In [1]: import numpy as np

In [2]: np.set_printoptions(suppress=True, linewidth=140)

In [3]: def tidy(a):
   ...:     return np.round(a, 2) + 0
   ...: 

In [4]: arr = np.load("layer13.npy")

In [5]: print(arr)
[[ 0 -1  0]
 [ 1  0  0]
 [ 0  0  1]]

In [6]: Y = arr / np.linalg.norm(arr, axis=1, keepdims=True)

In [7]: gram = Y @ Y.T

In [8]: print(np.argwhere(np.triu(np.abs(gram) > 0.95, 1)))
[]

In [9]: data = np.load("test10.npy")

In [10]: print(data)
[[10  8  0  0  2]
 [10  8  0  0  2]
 [ 0  0  0  0  0]]

In [11]: print(np.linalg.cond(data) > 100)
True

In [12]: print(np.argsort(-np.linalg.norm(data, axis=0).round(6), kind="stable")[:3])
[0 1 4]

In [13]: print(tidy(np.linalg.norm(data, 2) / np.linalg.norm(data)))
1.0

In [14]: K = np.load("arr.npy")

In [15]: print(K)
[[ 1  2  3]
 [ 0  0  7]
 [ 0  0  6]
 [ 0  0 16]
 [ 0  0  7]
 [ 0  0  4]
 [ 0  0 12]
 [ 0  0  7]
 [ 0  0  7]
 [ 0  0 16]
 [ 0  0  6]
 [ 0  0  6]]

In [16]: Xs = K - K.mean(axis=1)
---------------------------------------------------------------------------
ValueError                                Traceback (most recent call last)
Cell In[16], line 1
----> 1 Xs = K - K.mean(axis=1)

ValueError: operands could not be broadcast together with shapes (12,3) (12,) 

In [17]: Xs = K - K.mean(axis=0)

In [18]: Uu, sv, Vh = np.linalg.svd(Xs, full_matrices=False)

In [19]: print(tidy(Xs.mean(axis=0)))
[0. 0. 0.]

In [20]: print(np.abs(Vh[0]).argmax())
2

In [21]: print(tidy(Vh[0] * np.sign(Vh[0, np.abs(Vh[0]).argmax()])))
[-0.03 -0.05  1.  ]

In [22]: z = K[:, 1] > np.median(K[:, 1])

In [23]: r0 = K[z].mean(axis=0) - K[~z].mean(axis=0)

In [24]: print(np.argsort(-np.abs(r0).round(6), kind="stable"))
[2 1 0]

In [25]: print(z.astype(int))
[1 0 0 0 0 0 0 0 0 0 0 0]

In [26]: Xs = K - K.mean(axis=0)

In [27]: vecs = np.linalg.svd(Xs)[2][:2]

In [28]: Y = Xs - Xs @ vecs.T @ vecs

In [29]: print(tidy(Y.std(axis=0)))
[0. 0. 0.]

In [30]: print(tidy(np.cov(Xs @ vecs.T, rowvar=False)))
[[18.32  0.  ]
 [ 0.    0.36]]

In [31]: r = np.linalg.matrix_rank(K)

In [32]: print(r)
2

In [33]: null = np.linalg.svd(K)[2][r:].T

In [34]: print(np.linalg.matrix_rank(K.T @ K), np.linalg.matrix_rank(K @ K.T))
2 2

In [35]: print(null.shape)
(3, 1)

In [36]: print(tidy(null[:, 0] / null[np.abs(null[:, 0]).round(6).argmax(), 0]))
[ 1.  -0.5  0. ]

In [37]: print(np.allclose(K @ null, 0))
True

In [38]: def softmax(z):
    ...:     e = np.exp(z - z.max(axis=-1, keepdims=True))
    ...:     return e / e.sum(axis=-1, keepdims=True)
    ...: 

In [39]: print(tidy(softmax(K).sum(axis=1)))
[1. 1. 1. 1. 1. 1. 1. 1. 1. 1. 1. 1.]

In [40]: print(tidy(softmax(K[6])))
[0. 0. 1.]

In [41]: print(tidy(softmax(K[6] + -2)))
[0. 0. 1.]

In [42]: S = K @ K.T / np.sqrt(3)

In [43]: print(tidy(softmax(S)[6] @ K))
[ 0.  0. 16.]
